$ python3 -q
>>> import numpy as np
>>> np.set_printoptions(precision=2, suppress=True, linewidth=140, floatmode="fixed")
>>> def tidy(a):
...     return np.round(a, 2) + 0
... 
>>> K = np.load("data.npy")
>>> K
array([[-1, -1, -1, -1],
       [-1, -2, -2, -2],
       [-1, -2, -3, -3],
       [-1, -2, -3, -4]])
>>> vals, V = np.linalg.eig(K)
>>> tidy(np.sort(np.linalg.eigvals(np.linalg.inv(K))))
array([-3.53, -2.35, -1.00, -0.12])
>>> tidy(np.prod(vals))
np.float64(1.0)
>>> tidy(np.sort(np.linalg.eigvals(K @ K)))
array([ 0.08,  0.18,  1.00, 68.74])
>>> E = np.load("dump.npy")
>>> E
array([[ 0.80,  0.01, -0.01,  1.82, -0.56],
       [-1.20,  0.00,  0.02, -2.67,  0.90],
       [ 0.41, -0.01,  0.03,  0.91, -0.34],
       [-1.19,  0.01,  0.03, -2.68,  0.90],
       [ 1.20,  0.01,  0.02,  2.73, -0.88],
       [ 0.80,  0.01, -0.03,  1.80, -0.59],
       [ 1.20, -0.01, -0.03,  2.70, -0.87],
       [ 0.36,  0.00,  0.01,  0.90, -0.28],
       [ 0.79,  0.01,  0.04,  1.79, -0.61],
       [ 0.02,  0.00, -0.02, -0.02, -0.01],
       [ 1.19,  0.00,  0.02,  2.72, -0.91],
       [-1.23, -0.02, -0.03, -2.70,  0.88],
       [ 0.82,  0.05, -0.01,  1.76, -0.62],
       [-1.15,  0.00, -0.01, -2.66,  0.88],
       [ 0.39,  0.02,  0.00,  0.90, -0.31],
       [ 0.77,  0.01, -0.01,  1.81, -0.61],
       [-1.21, -0.04,  0.00, -2.73,  0.95],
       [-1.17, -0.01,  0.01, -2.73,  0.89]])
>>> x0 = np.array([4, 4, -1, -5, 3])
>>> np.linalg.norm(E @ x0) <= np.linalg.norm(E, 2) * np.linalg.norm(x0) + 1e-9
np.True_
>>> np.sign((E @ x0).round(6))
array([-1.00,  1.00, -1.00,  1.00, -1.00, -1.00, -1.00, -1.00, -1.00,  1.00, -1.00,  1.00, -1.00,  1.00, -1.00, -1.00,  1.00,  1.00])
>>> E @ np.eye(5)[4]
array([-0.56,  0.90, -0.34,  0.90, -0.88, -0.59, -0.87, -0.28, -0.61, -0.01, -0.91,  0.88, -0.62,  0.88, -0.31, -0.61,  0.95,  0.89])
>>> z = E[:, 0] > np.median(E[:, 0])
>>> r0 = E[z].mean(axis=0) - E[~z].mean(axis=0)
>>> np.argsort(-np.abs(r0).round(6), kind="stable")
array([3, 0, 4, 1, 2])
>>> ((E - E.mean(axis=0)) @ r0 > 0).astype(int)
array([1, 0, 1, 0, 1, 1, 1, 1, 1, 0, 1, 0, 1, 0, 1, 1, 0, 0])
>>> z.astype(int)
array([1, 0, 1, 0, 1, 1, 1, 0, 1, 0, 1, 0, 1, 0, 0, 1, 0, 0])
>>> tidy((((E - E.mean(axis=0)) @ r0 > 0) == z).mean())
np.float64(0.89)
>>> Xc = (E - E.mean(axis=0)) / E.std(axis=0)
>>> tidy(Xc.std(axis=0))
array([1.00, 1.00, 1.00, 1.00, 1.00])
>>> beta = np.linalg.lstsq(np.delete(Xc, 1, axis=1), Xc[:, 1])[0]
>>> tidy(1 - np.var(Xc[:, 1] - np.delete(Xc, 1, axis=1) @ beta))
np.float64(0.37)
>>> np.abs(beta).argmax()
np.int64(2)
>>> D = np.linalg.norm(E[:, None] - E[None], axis=-1)
>>> D.mean(axis=1).argmax()
np.int64(16)
>>> np.unravel_index(D.round(6).argmax(), D.shape)
(np.int64(4), np.int64(16))
>>> tidy(np.linalg.norm(E - E.mean(axis=0), axis=1))
array([1.83, 3.29, 0.82, 3.30, 2.88, 1.83, 2.85, 0.78, 1.82, 0.24, 2.87, 3.33, 1.81, 3.26, 0.80, 1.83, 3.36, 3.33])
>>> D[17].round(6).argsort(kind="stable")[:4]
array([17,  3,  1, 13])
>>> (D + 1e9 * np.eye(18)).round(6).argmin(axis=1)
array([ 5,  3, 14,  1, 10,  0,  4, 14, 15,  7,  4,  1,  5,  1,  7,  5, 17,  3])
>>> np.linalg.matrix_rank(D ** 2)
np.int64(7)
>>> A2 = np.c_[E[:, :3] @ np.array([[-7, 8, -3], [6, -1, 5], [-4, -9, -8]]), np.array([2, 0, 0, 0, 0, 1, 0, 2, 1, 0, 1, 1, 1, 1, 0, 2, 2, 1])]
>>> tidy(A2)
array([[-5.50,  6.48, -2.27,  2.00],
       [ 8.32, -9.78,  3.44,  0.00],
       [-3.05,  3.02, -1.52,  0.00],
       [ 8.27, -9.80,  3.38,  0.00],
       [-8.42,  9.41, -3.71,  0.00],
       [-5.42,  6.66, -2.11,  1.00],
       [-8.34,  9.88, -3.41,  0.00],
       [-2.56,  2.79, -1.16,  2.00],
       [-5.63,  5.95, -2.64,  1.00],
       [-0.06,  0.34,  0.10,  0.00],
       [-8.41,  9.34, -3.73,  1.00],
       [ 8.61, -9.55,  3.83,  1.00],
       [-5.40,  6.60, -2.13,  1.00],
       [ 8.09, -9.11,  3.53,  1.00],
       [-2.61,  3.10, -1.07,  0.00],
       [-5.29,  6.24, -2.18,  2.00],
       [ 8.23, -9.64,  3.43,  2.00],
       [ 8.09, -9.44,  3.38,  1.00]])
>>> tidy(np.linalg.norm(np.linalg.qr(E)[0].T @ A2, axis=0) ** 2 / ((A2 ** 2).sum(axis=0) + 1e-12))
array([1.00, 1.00, 1.00, 0.08])
>>> tidy(np.linalg.lstsq(E, A2[:, 0])[0])
array([-7.00,  6.00, -4.00,  0.00,  0.00])
>>> tidy(np.linalg.norm(A2 - E @ np.linalg.lstsq(E, A2)[0], axis=0))
array([0.00, 0.00, 0.00, 4.59])
>>> W0 = np.array([[-0.3, 0.3, 0.5, 0.8, -0.4, 0.8],
...     [-1.3, 0.4, -0.1, 0.6, -0.8, -0.3],
...     [0.1, 0.6, 0.4, 0.6, 0.3, -1.4],
...     [0.0, 1.9, -0.9, 0.7, 1.8, 0.4],
...     [0.8, 1.4, -0.9, -1.3, 1.3, 0.2],
...     [0.0, -1.1, -0.4, -1.4, -0.2, 1.1],
...     [0.8, -0.3, -0.9, 0.6, -1.0, -0.8]])
>>> W0[:, 0] *= 20
>>> W0
array([[ -6.00,   0.30,   0.50,   0.80,  -0.40,   0.80],
       [-26.00,   0.40,  -0.10,   0.60,  -0.80,  -0.30],
       [  2.00,   0.60,   0.40,   0.60,   0.30,  -1.40],
       [  0.00,   1.90,  -0.90,   0.70,   1.80,   0.40],
       [ 16.00,   1.40,  -0.90,  -1.30,   1.30,   0.20],
       [  0.00,  -1.10,  -0.40,  -1.40,  -0.20,   1.10],
       [ 16.00,  -0.30,  -0.90,   0.60,  -1.00,  -0.80]])
>>> hat = W0 @ np.linalg.solve(W0.T @ W0, W0.T)
>>> np.trace(hat)
np.float64(6.0)
>>> tidy(np.linalg.eigvalsh(hat))
array([0.00, 1.00, 1.00, 1.00, 1.00, 1.00, 1.00])
>>> tidy(hat @ W0[:, 0])
array([ -6.00, -26.00,   2.00,   0.00,  16.00,   0.00,  16.00])
>>> np.allclose(hat @ hat, hat)
True
>>> np.linalg.matrix_rank(np.eye(7) - hat)
np.int64(1)
>>> x0 = np.array([0, 0, 1, 0, 3, 0])
>>> target = W0 @ x0
>>> tidy(target)
array([-0.70, -2.50,  1.30,  4.50,  3.00, -1.00, -3.90])
>>> tidy(np.linalg.pinv(W0) @ W0)
array([[1.00, 0.00, 0.00, 0.00, 0.00, 0.00],
       [0.00, 1.00, 0.00, 0.00, 0.00, 0.00],
       [0.00, 0.00, 1.00, 0.00, 0.00, 0.00],
       [0.00, 0.00, 0.00, 1.00, 0.00, 0.00],
       [0.00, 0.00, 0.00, 0.00, 1.00, 0.00],
       [0.00, 0.00, 0.00, 0.00, 0.00, 1.00]])
>>> rng = np.random.default_rng(32)
>>> target = target + 0.02 * rng.normal(size=7)
>>> tidy(target)
array([-0.68, -2.48,  1.30,  4.51,  2.99, -1.04, -3.87])
>>> beta, *_ = np.linalg.lstsq(W0, target)
>>> tidy(np.linalg.norm(target - W0 @ beta))
np.float64(0.01)
>>> [round(float(np.linalg.norm(np.linalg.solve(W0.T @ W0 + lam * np.eye(6), W0.T @ target))), 2) for lam in (0, 1, 10, 100)]
[3.14, 2.26, 1.07, 0.21]
>>> def softmax(z):
...     e = np.exp(z - z.max(axis=-1, keepdims=True))
...     return e / e.sum(axis=-1, keepdims=True)
... 
>>> tidy(softmax(W0).sum(axis=1))
array([1.00, 1.00, 1.00, 1.00, 1.00, 1.00, 1.00])
>>> att = W0 @ W0.T / np.sqrt(6)
>>> tidy(softmax(att)[3] @ W0)
array([ 2.49,  1.63, -0.79,  0.31,  1.48,  0.28])
>>> tidy(softmax(att + np.triu(np.full(att.shape, -np.inf), 1)))
array([[1.00, 0.00, 0.00, 0.00, 0.00, 0.00, 0.00],
       [0.00, 1.00, 0.00, 0.00, 0.00, 0.00, 0.00],
       [0.00, 0.00, 1.00, 0.00, 0.00, 0.00, 0.00],
       [0.03, 0.03, 0.05, 0.89, 0.00, 0.00, 0.00],
       [0.00, 0.00, 0.00, 0.00, 1.00, 0.00, 0.00],
       [0.08, 0.06, 0.03, 0.04, 0.13, 0.67, 0.00],
       [0.00, 0.00, 0.00, 0.00, 0.13, 0.00, 0.87]])
>>> w1 = np.array([[-2, -2, -1, 1, -2, 2],
...     [0, 2, 1, 1, 2, -1],
...     [-2, -2, 2, 2, 1, 2],
...     [-2, -2, -1, 2, 2, -2],
...     [-1, 0, 0, 1, -1, -2],
...     [-2, 2, 0, 1, 2, 2]])
>>> beta = np.array([2, 5, 4, 2, 4, 4])
>>> H = np.maximum(W0 @ w1 + beta, 0)
>>> (H > 0).astype(int)
array([[1, 1, 1, 0, 1, 0],
       [1, 1, 1, 0, 1, 0],
       [0, 0, 1, 1, 0, 1],
       [0, 1, 1, 1, 1, 0],
       [0, 0, 0, 1, 0, 1],
       [1, 1, 1, 0, 1, 1],
       [0, 0, 0, 1, 0, 1]])
>>> np.linalg.matrix_rank(H)
np.int64(6)
>>> C = np.array([[0, 0], [0, 2], [2, 0], [1, -1], [-1, -1], [3, 1]])
>>> w1 @ C
array([[  7,  -1],
       [ -2,   0],
       [ 11,  -5],
       [ -8, -10],
       [ -4,  -2],
       [  5,   3]])
>>> A2 = W0 / np.sqrt((W0 ** 2).mean(axis=1, keepdims=True))
>>> np.linalg.matrix_rank(A2) == np.linalg.matrix_rank(W0)
np.True_
>>> X = np.loadtxt("out15.csv", delimiter=",")
>>> X
array([[ 0.00, -1.00,  5.00,  2.00,  1.00],
       [ 0.00,  0.00,  2.00,  2.00, -1.00],
       [ 0.00,  0.00,  0.00,  1.00, -4.00],
       [ 0.00,  0.00,  0.00,  0.00,  1.00],
       [ 0.00,  0.00,  0.00,  0.00,  0.00]])
>>> cov = X.T @ X
>>> tidy(np.linalg.eigvalsh(cov)[::-1])
array([37.06, 20.30,  0.63,  0.01,  0.00])
>>> cov
array([[ 0.00,  0.00,  0.00,  0.00,  0.00],
       [ 0.00,  1.00, -5.00, -2.00, -1.00],
       [ 0.00, -5.00, 29.00, 14.00,  3.00],
       [ 0.00, -2.00, 14.00,  9.00, -4.00],
       [ 0.00, -1.00,  3.00, -4.00, 19.00]])
>>> tidy(np.linalg.svd(X, compute_uv=False) ** 2)
array([37.06, 20.30,  0.63,  0.01,  0.00])
>>> np.allclose(cov, cov.T)
True
>>> A2 = np.array([[8, -3, 0, -4, -8, -5]])
>>> data = A2.T @ A2
>>> data
array([[ 64, -24,   0, -32, -64, -40],
       [-24,   9,   0,  12,  24,  15],
       [  0,   0,   0,   0,   0,   0],
       [-32,  12,   0,  16,  32,  20],
       [-64,  24,   0,  32,  64,  40],
       [-40,  15,   0,  20,  40,  25]])
>>> # 2 blocks once reordered
>>> z = rng.permutation(6)
>>> z
array([2, 5, 4, 0, 1, 3])
>>> A2 = data[z][:, z]
>>> A2
array([[  0,   0,   0,   0,   0,   0],
       [  0,  25,  40, -40,  15,  20],
       [  0,  40,  64, -64,  24,  32],
       [  0, -40, -64,  64, -24, -32],
       [  0,  15,  24, -24,   9,  12],
       [  0,  20,  32, -32,  12,  16]])
>>> np.diag(A2)
array([ 0, 25, 64, 64,  9, 16])
